>>> import numpy as np
>>> np.set_printoptions(precision=2, suppress=True, linewidth=140)
>>> M = np.load("data.npy")
>>> M.round(2) + 0
array([[-0.16, -0.48, -0.37, -0.27],
       [ 0.23, -0.01,  0.16,  0.46],
       [-0.43,  0.06, -0.39,  0.2 ],
       [-0.51,  0.3 , -0.07, -0.42],
       [-0.12,  0.07,  0.07, -0.29],
       [ 0.19,  0.35,  0.16, -0.37],
       [-0.31,  0.28, -0.3 ,  0.52],
       [-0.51, -0.44,  0.54,  0.09],
       [ 0.04, -0.45,  0.02,  0.  ],
       [ 0.27, -0.27, -0.51, -0.11]])
>>> # keeps lengths
>>> np.linalg.svd(M, compute_uv=False)
array([1., 1., 1., 1.])
>>> np.linalg.norm(M, axis=0)
array([1., 1., 1., 1.])
>>> lab = M[:, 0] > np.median(M[:, 0])
>>> r0 = M[lab].mean(axis=0) - M[~lab].mean(axis=0)
>>> ((M - M.mean(axis=0)) @ r0 > 0).astype(int)
array([0, 1, 0, 0, 1, 1, 0, 0, 1, 1])
>>> (((M - M.mean(axis=0)) @ r0 > 0) == lab).mean()
np.float64(1.0)
>>> lab.astype(int)
array([0, 1, 0, 0, 1, 1, 0, 0, 1, 1])
>>> q, evecs = np.linalg.qr(M[:, :2])[0], np.linalg.qr(M[:, 2:])[0]
>>> sigma = np.linalg.svd(q.T @ evecs, compute_uv=False)
>>> np.degrees(np.arccos(sigma.clip(0, 1)))
array([90., 90.])
>>> round(float(np.linalg.norm(q @ q.T - evecs @ evecs.T, 2)), 2)
1.0
>>> cent = M[[3, 2]].astype(float)
>>> for _ in range(4):
...     lab = np.linalg.norm(M[:, None] - cent, axis=-1).argmin(axis=1)
...     cent = np.array([M[lab == j].mean(axis=0) for j in range(2)])
... 
>>> lab
array([1, 1, 1, 0, 0, 0, 1, 1, 1, 1])
>>> print(np.abs(cent[1] - cent[0]).argmax())
3
>>> cent
array([[-0.14,  0.24,  0.06, -0.36],
       [-0.12, -0.19, -0.12,  0.13]])
>>> J = np.load("arr.npy")
>>> J
array([[-4, -2, -4, -3,  0, -3, -2, -4, -1],
       [-1,  1, -1,  0,  3,  0,  1, -1,  2],
       [-2,  0, -2, -1,  2, -1,  0, -2,  1],
       [-2,  0, -2, -1,  2, -1,  0, -2,  1],
       [ 0,  2,  0,  1,  4,  1,  2,  0,  3]])
>>> # rows and columns are dependent
>>> np.round(J @ np.linalg.pinv(J) @ J, 2) + 0
array([[-4., -2., -4., -3.,  0., -3., -2., -4., -1.],
       [-1.,  1., -1.,  0.,  3.,  0.,  1., -1.,  2.],
       [-2.,  0., -2., -1.,  2., -1.,  0., -2.,  1.],
       [-2.,  0., -2., -1.,  2., -1.,  0., -2.,  1.],
       [ 0.,  2.,  0.,  1.,  4.,  1.,  2.,  0.,  3.]])
>>> try:
...     np.linalg.inv(J)
... except np.linalg.LinAlgError as e:
...     print("failed:", e)
... 
failed: Last 2 dimensions of the array must be square
>>> np.allclose(J[:-1].T @ np.linalg.lstsq(J[:-1].T, J[-1])[0], J[-1])
True
>>> print(round(float(np.linalg.norm(J) ** 2 / np.linalg.norm(J, 2) ** 2), 2))
1.59
>>> print(round(np.linalg.norm(J[2], 1), 2), round(float(np.linalg.norm(J[2], np.inf)), 2))
11.0 2.0
>>> np.linalg.norm(J, axis=1).argmax()
np.int64(0)
>>> np.linalg.norm(J, axis=0)
array([5.  , 3.  , 5.  , 3.46, 5.74, 3.46, 3.  , 5.  , 4.  ])
>>> Uu, sigma, Vt = np.linalg.svd(J)
>>> evecs = Vt[:(sigma > 1e-8).sum()]
>>> rng = np.random.default_rng(25557)
>>> x0 = J[2] + -3 * J[4] + rng.integers(2) * np.eye(9)[0]
>>> x0
array([ -2.,  -6.,  -2.,  -4., -10.,  -4.,  -6.,  -2.,  -8.])
>>> np.linalg.matrix_rank(np.vstack([J, x0]))
np.int64(2)
>>> print(evecs.T @ evecs)
[[ 0.24  0.06  0.24  0.15 -0.12  0.15  0.06  0.24 -0.03]
 [ 0.06  0.13  0.06  0.1   0.2   0.1   0.13  0.06  0.16]
 [ 0.24  0.06  0.24  0.15 -0.12  0.15  0.06  0.24 -0.03]
 [ 0.15  0.1   0.15  0.12  0.04  0.12  0.1   0.15  0.07]
 [-0.12  0.2  -0.12  0.04  0.51  0.04  0.2  -0.12  0.36]
 [ 0.15  0.1   0.15  0.12  0.04  0.12  0.1   0.15  0.07]
 [ 0.06  0.13  0.06  0.1   0.2   0.1   0.13  0.06  0.16]
 [ 0.24  0.06  0.24  0.15 -0.12  0.15  0.06  0.24 -0.03]
 [-0.03  0.16 -0.03  0.07  0.36  0.07  0.16 -0.03  0.26]]
>>> X = np.load("sample2.npy")
>>> X
array([[-0.31,  4.33,  0.52,  2.45],
       [-2.85,  0.19,  0.01,  7.23],
       [-0.79,  3.43, -0.26, -0.47],
       [-0.13, -3.06,  1.02,  0.85],
       [ 0.79, -1.03,  0.3 ,  0.21],
       [ 4.12,  0.39,  1.2 ,  9.37],
       [ 0.29,  2.67, -0.38,  1.42],
       [-2.05, -4.22, -0.49, -4.76],
       [ 0.59,  0.36,  0.2 ,  4.94],
       [-0.48, -1.79,  0.47, -4.89],
       [-0.11, -0.19,  1.93,  5.06],
       [ 1.13, -2.47,  0.52,  3.64],
       [ 0.37, -0.91,  0.3 , -3.16],
       [-0.46,  4.63,  1.04,  3.15],
       [-1.68,  5.11, -0.55,  3.26],
       [ 0.98,  0.92,  1.24,  6.56],
       [-0.01,  3.67,  0.  ,  5.77],
       [ 1.02,  1.8 ,  1.01,  8.5 ],
       [ 0.46, -2.58, -1.42, -5.95],
       [-0.34, -0.68, -1.43, -5.16],
       [ 0.35,  1.71, -0.36, -2.26],
       [-2.72, -2.39, -1.81, -7.87],
       [ 1.14,  3.25, -0.13, -0.9 ],
       [ 1.26,  2.37,  0.14, -0.29],
       [-0.42, -2.74,  1.86,  4.43],
       [-2.12, -2.14, -2.49, -6.95]])
>>> r0, g = X[24], X[18]
>>> round(r0 @ g, 2)
np.float64(-22.12)
>>> round(float(r0 @ r0), 2)
30.77
>>> p = (r0 @ g) / (r0 @ r0) * r0
>>> np.round(np.linalg.norm(r0 + g) ** 2 + np.linalg.norm(r0 - g) ** 2, 2)
np.float64(150.11)
>>> print(round(float((g - p) @ r0), 2))
-0.0
>>> Xc = (X - X.mean(axis=0)) / X.std(axis=0)
>>> np.argwhere(np.abs(Xc) > 2)
array([[ 5,  0],
       [25,  2]])
>>> Xc.std(axis=0)
array([1., 1., 1., 1.])
>>> coef = np.linalg.lstsq(np.delete(Xc, 2, axis=1), Xc[:, 2])[0]
>>> np.abs(coef).argmax()
np.int64(2)
>>> lab = X[:, 3] > np.median(X[:, 3])
>>> r0 = X[lab].mean(axis=0) - X[~lab].mean(axis=0)
>>> print(((X - X.mean(axis=0)) @ r0 > 0).astype(int))
[1 1 0 0 0 1 1 0 1 0 1 1 0 1 1 1 1 1 0 0 0 0 0 0 1 0]
>>> lab.astype(int)
array([1, 1, 0, 0, 0, 1, 1, 0, 1, 0, 1, 1, 0, 1, 1, 1, 1, 1, 0, 0, 0, 0, 0, 0, 1, 0])
>>> r0
array([0.5 , 2.05, 1.14, 8.26])
>>> Xc = M - M.mean(axis=0)
>>> Uu, sigma, Vt = np.linalg.svd(Xc, full_matrices=False)
>>> print((np.sign(Uu[:, 0]) == np.sign(Uu[0, 0])).astype(int))
[1 1 0 0 0 0 0 1 1 0]
>>> np.linalg.matrix_rank(Xc)
np.int64(4)
>>> np.round(Xc.mean(axis=0), 2) + 0
array([0., 0., 0., 0.])
>>> sigma ** 2 / (sigma ** 2).sum()
array([0.27, 0.27, 0.27, 0.2 ])
>>> np.searchsorted(np.cumsum(sigma ** 2) / (sigma ** 2).sum(), 0.9) + 1
np.int64(4)
>>> J @ J
Traceback (most recent call last):
  File "<python-input-63>", line 1, in <module>
    J @ J
    ~~^~~
ValueError: matmul: Input operand 1 has a mismatch in its core dimension 0, with gufunc signature (n?,k),(k,m?)->(n?,m?) (size 5 is different from 9)
>>> cov = J.T @ J
>>> (J @ J.T).shape
(5, 5)
>>> np.allclose(cov, cov.T)
True
>>> np.round(np.linalg.svd(J, compute_uv=False) ** 2, 2) + 0
array([104.56,  61.44,   0.  ,   0.  ,   0.  ])
>>> np.round(np.linalg.eigvalsh(cov)[::-1], 2) + 0
array([104.56,  61.44,   0.  ,   0.  ,   0.  ,   0.  ,   0.  ,   0.  ,   0.  ])
>>> print(np.linalg.matrix_rank(cov))
2
>>> np.trace(cov), (J ** 2).sum()
(np.int64(166), np.int64(166))
>>> m1 = np.loadtxt("test10.csv", delimiter=",")
>>> m1
array([[-0.09,  0.  , -1.  ,  0.  ],
       [ 0.  ,  1.  ,  0.  ,  0.  ],
       [ 1.  ,  0.  , -0.09,  0.  ],
       [ 0.  ,  0.  ,  0.  ,  1.  ]])
>>> round(np.linalg.det(m1.T), 2)
np.float64(1.0)
>>> np.round(np.linalg.det(2 * m1), 2), round(np.linalg.det(m1), 2)
(np.float64(16.0), np.float64(1.0))
>>> print(np.kron(np.eye(2, dtype=int), m1))
[[-0.09  0.   -1.    0.   -0.    0.   -0.    0.  ]
 [ 0.    1.    0.    0.    0.    0.    0.    0.  ]
 [ 1.    0.   -0.09  0.    0.    0.   -0.    0.  ]
 [ 0.    0.    0.    1.    0.    0.    0.    0.  ]
 [-0.    0.   -0.    0.   -0.09  0.   -1.    0.  ]
 [ 0.    0.    0.    0.    0.    1.    0.    0.  ]
 [ 0.    0.   -0.    0.    1.    0.   -0.09  0.  ]
 [ 0.    0.    0.    0.    0.    0.    0.    1.  ]]
>>> print(round(np.einsum("ii->", m1), 2))
1.83
>>> x0 = np.array([3, -1, 0, 1])
>>> target = m1 @ x0
>>> coef, lr = np.zeros(4), 1 / np.linalg.norm(m1, 2) ** 2
>>> for i in range(40):
...     coef -= lr * m1.T @ (m1 @ coef - target)
...     if i % 10 == 0: print(i, round(np.linalg.norm(m1 @ coef - target), 2))
... 
0 0.0
10 0.0
20 0.0
30 0.0
>>> round(np.linalg.cond(m1), 2)
np.float64(1.0)
>>> x0 = np.array([-3, 1, -1, -2])
>>> round(float(np.linalg.det(m1)), 2)
1.0
>>> m1.T @ (m1 @ x0)
array([-3.,  1., -1., -2.])
>>> W0 = np.load("m.npy")
>>> W0
array([[-3,  0,  0,  0,  0,  0,  0,  0,  0,  0,  0],
       [ 0,  3,  0,  0,  0,  0,  0,  0,  0,  0,  0],
       [-3, -2,  2,  0,  0,  0,  0,  0,  0,  0,  0],
       [ 3,  3,  0,  3,  0,  0,  0,  0,  0,  0,  0],
       [ 2,  1,  1, -2,  0,  0,  0,  0,  0,  0,  0],
       [ 3, -1, -2, -3, -1,  3,  0,  0,  0,  0,  0],
       [ 2,  1,  2, -2,  1,  1,  2,  0,  0,  0,  0],
       [-1,  3,  0, -3, -3,  2,  0, -2,  0,  0,  0],
       [ 2, -2, -1, -3, -3,  3,  3, -2,  0,  0,  0],
       [ 1, -1, -2,  2, -2,  2,  0,  3,  0,  0,  0],
       [-2,  0,  2, -1, -2,  3, -1, -3,  2, -2,  1]])
>>> # null space of dimension 2
>>> np.abs(W0).max()
np.int64(3)
>>> np.linalg.matrix_rank(W0)
np.int64(9)
>>> np.diff(W0, axis=0)
array([[ 3,  3,  0,  0,  0,  0,  0,  0,  0,  0,  0],
       [-3, -5,  2,  0,  0,  0,  0,  0,  0,  0,  0],
       [ 6,  5, -2,  3,  0,  0,  0,  0,  0,  0,  0],
       [-1, -2,  1, -5,  0,  0,  0,  0,  0,  0,  0],
       [ 1, -2, -3, -1, -1,  3,  0,  0,  0,  0,  0],
       [-1,  2,  4,  1,  2, -2,  2,  0,  0,  0,  0],
       [-3,  2, -2, -1, -4,  1, -2, -2,  0,  0,  0],
       [ 3, -5, -1,  0,  0,  1,  3,  0,  0,  0,  0],
       [-1,  1, -1,  5,  1, -1, -3,  5,  0,  0,  0],
       [-3,  1,  4, -3,  0,  1, -1, -6,  2, -2,  1]])
>>> print(np.count_nonzero(W0))
56
>>> print(W0.sum(axis=0))
[  4   5   2  -9 -10  14   4  -4   2  -2   1]
>>> round(float(np.linalg.norm(W0)), 2)
16.64
>>> W0.shape
(11, 11)
>>> W0 - W0[0]
array([[ 0,  0,  0,  0,  0,  0,  0,  0,  0,  0,  0],
       [ 3,  3,  0,  0,  0,  0,  0,  0,  0,  0,  0],
       [ 0, -2,  2,  0,  0,  0,  0,  0,  0,  0,  0],
       [ 6,  3,  0,  3,  0,  0,  0,  0,  0,  0,  0],
       [ 5,  1,  1, -2,  0,  0,  0,  0,  0,  0,  0],
       [ 6, -1, -2, -3, -1,  3,  0,  0,  0,  0,  0],
       [ 5,  1,  2, -2,  1,  1,  2,  0,  0,  0,  0],
       [ 2,  3,  0, -3, -3,  2,  0, -2,  0,  0,  0],
       [ 5, -2, -1, -3, -3,  3,  3, -2,  0,  0,  0],
       [ 4, -1, -2,  2, -2,  2,  0,  3,  0,  0,  0],
       [ 1,  0,  2, -1, -2,  3, -1, -3,  2, -2,  1]])
